% python3 -q
>>> import numpy as np
>>> np.set_printoptions(suppress=True, linewidth=100)
>>> rd = lambda a: np.round(a, 1) + 0
>>> F = np.loadtxt("dump.csv", delimiter=",")
>>> F
array([[  5.3,   2.5, -12.6,   5.5],
       [  6.2,  -0.1,   0.5,  12.6],
       [ -2.9,  -3.4,  -2.9,  10.8],
       [ -8.8,   8.3,   5.1,   1.8]])
>>> rng = np.random.default_rng(682145)
>>> lab = rng.permutation(4)
>>> lab
array([1, 3, 0, 2])
>>> out = F[lab][:, lab]
>>> rd(np.linalg.det(out)), rd(np.linalg.det(F[lab]))
(np.float64(18932.0), np.float64(-18932.0))
>>> np.trace(out)
np.float64(4.1)
>>> rd(np.sort(np.abs(np.linalg.eigvals(out))))
array([11.6, 11.6, 11.8, 11.8])
>>> def softmax(z):
...     e = np.exp(z - z.max(axis=-1, keepdims=True))
...     return e / e.sum(axis=-1, keepdims=True)
... 
>>> rd(softmax(F[2]))
array([0., 0., 0., 1.])
>>> att = F @ F.T / np.sqrt(4)
>>> rd(softmax(att + np.triu(np.full(att.shape, -np.inf), 1)))
array([[1., 0., 0., 0.],
       [0., 1., 0., 0.],
       [0., 0., 1., 0.],
       [0., 0., 0., 1.]])
>>> softmax(att).round(6).argmax(axis=1)
array([0, 1, 2, 3])
>>> rd(softmax(att)[2] @ F)
array([-2.9, -3.4, -2.9, 10.8])
>>> rd(softmax(att))
array([[1., 0., 0., 0.],
       [0., 1., 0., 0.],
       [0., 0., 1., 0.],
       [0., 0., 0., 1.]])
>>> cov = F.T @ F
>>> rd(np.diag(cov))
array([152.4,  86.7, 193.4, 308.9])
>>> (F @ F.T).shape
(4, 4)
>>> rd(np.linalg.svd(F, compute_uv=False) ** 2)
array([402. , 195.9,  96.2,  47.3])
>>> np.allclose(cov, cov.T)
True
>>> np.linalg.matrix_rank(cov)
np.int64(4)
>>> W2 = np.array([[-0.7, 0.9, 0.7, -0.7],
...     [0.2, 0.4, -0.2, 2.0],
...     [0.9, 0.8, -1.1, -0.5]])
>>> arr = np.array([[-2, 1, -3],
...     [-1, -3, -1],
...     [2, -2, -2],
...     [-2, -2, 0],
...     [3, 1, -2],
...     [-1, -2, 1],
...     [-1, 0, 1],
...     [3, 2, -3],
...     [3, -1, 2],
...     [-1, 2, -3],
...     [-2, -2, 1],
...     [0, -2, -3],
...     [1, 1, -1],
...     [0, 0, 1]]) @ W2 + 0.3 * rng.normal(size=(14, 4))
>>> rd(arr)
array([[-1.6, -3.6,  1.2,  5. ],
       [-0.8, -3.1,  1.2, -4.6],
       [-3.7, -0.9,  4. , -4.3],
       [ 1. , -2.5, -0.5, -2.7],
       [-3.6,  1.6,  4.2,  0.8],
       [ 1.2, -1.1, -1.3, -4. ],
       [ 1.5,  0.3, -1.3,  0.1],
       [-4.3,  1.3,  5.1,  3.8],
       [-0.5,  3.8,  0.3, -5.7],
       [-1.9, -2.1,  2.1,  6.5],
       [ 1.5, -1.7, -1.6, -2.7],
       [-2.8, -2.8,  3.7, -2.9],
       [-1.6,  0.6,  1.6,  1.4],
       [ 0.8,  0.7, -1.3, -0.2]])
>>> lab = arr[:, 0] > np.median(arr[:, 0])
>>> u = arr[lab].mean(axis=0) - arr[~lab].mean(axis=0)
>>> lab.astype(int)
array([0, 1, 0, 1, 0, 1, 1, 0, 1, 0, 1, 0, 0, 1])
>>> ((arr - arr.mean(axis=0)) @ u > 0).astype(int)
array([0, 1, 0, 1, 0, 1, 1, 0, 1, 0, 1, 0, 0, 1])
>>> (((arr - arr.mean(axis=0)) @ u > 0) == lab).mean()
np.float64(1.0)
>>> np.argsort(-np.abs(u).round(6), kind="stable")
array([3, 2, 0, 1])
>>> E = np.maximum(np.array([[2],
...     [0],
...     [3],
...     [2],
...     [1],
...     [3],
...     [3],
...     [2],
...     [0],
...     [3],
...     [2],
...     [0],
...     [2],
...     [1],
...     [3],
...     [1],
...     [2],
...     [3],
...     [0],
...     [1],
...     [3],
...     [0],
...     [3],
...     [2],
...     [2],
...     [2],
...     [2],
...     [0]]) @ np.array([[-4, -3, 1]]) + np.array([2, 3, 2]), 0)
>>> E
array([[0, 0, 4],
       [2, 3, 2],
       [0, 0, 5],
       [0, 0, 4],
       [0, 0, 3],
       [0, 0, 5],
       [0, 0, 5],
       [0, 0, 4],
       [2, 3, 2],
       [0, 0, 5],
       [0, 0, 4],
       [2, 3, 2],
       [0, 0, 4],
       [0, 0, 3],
       [0, 0, 5],
       [0, 0, 3],
       [0, 0, 4],
       [0, 0, 5],
       [2, 3, 2],
       [0, 0, 3],
       [0, 0, 5],
       [2, 3, 2],
       [0, 0, 5],
       [0, 0, 4],
       [0, 0, 4],
       [0, 0, 4],
       [0, 0, 4],
       [2, 3, 2]])
>>> U, sv, vt = np.linalg.svd(E)
>>> rd(sv)
array([20.6,  8.5,  0. ])
>>> out = U[:, :2] @ np.diag(sv[:2]) @ vt[:2]
>>> rd(np.abs(E - out).max())
np.float64(0.0)
>>> np.linalg.matrix_rank(out)
np.int64(2)
>>> np.linalg.matrix_rank(E, rtol=0.05)
np.int64(2)
>>> M = np.array([[2, 2, 2], [2, 1, 3], [1, 1, 2], [2, 1, 0], [3, 2, 3]])
>>> M[:, 2] = 4 * M[:, 0]
>>> M
array([[ 2,  2,  8],
       [ 2,  1,  8],
       [ 1,  1,  4],
       [ 2,  1,  8],
       [ 3,  2, 12]])
>>> rank = np.linalg.matrix_rank(M)
>>> rank
np.int64(2)
>>> null = np.linalg.svd(M)[2][rank:].T
>>> [int(np.linalg.matrix_rank(M[:, :j + 1])) for j in range(3)]
[1, 2, 2]
>>> rd(null[:, 0] / null[np.abs(null[:, 0]).round(6).argmax(), 0])
array([ 1. ,  0. , -0.3])
>>> rd(null @ null.T)
array([[ 0.9,  0. , -0.2],
       [ 0. ,  0. ,  0. ],
       [-0.2,  0. ,  0.1]])
>>> [int(np.linalg.matrix_rank(np.delete(M, i, axis=0))) for i in range(5)]
[2, 2, 2, 2, 2]
>>> np.argsort(-np.linalg.norm(M, axis=0).round(6), kind="stable")[:3]
array([2, 0, 1])
>>> np.linalg.cond(M) > 100
np.True_
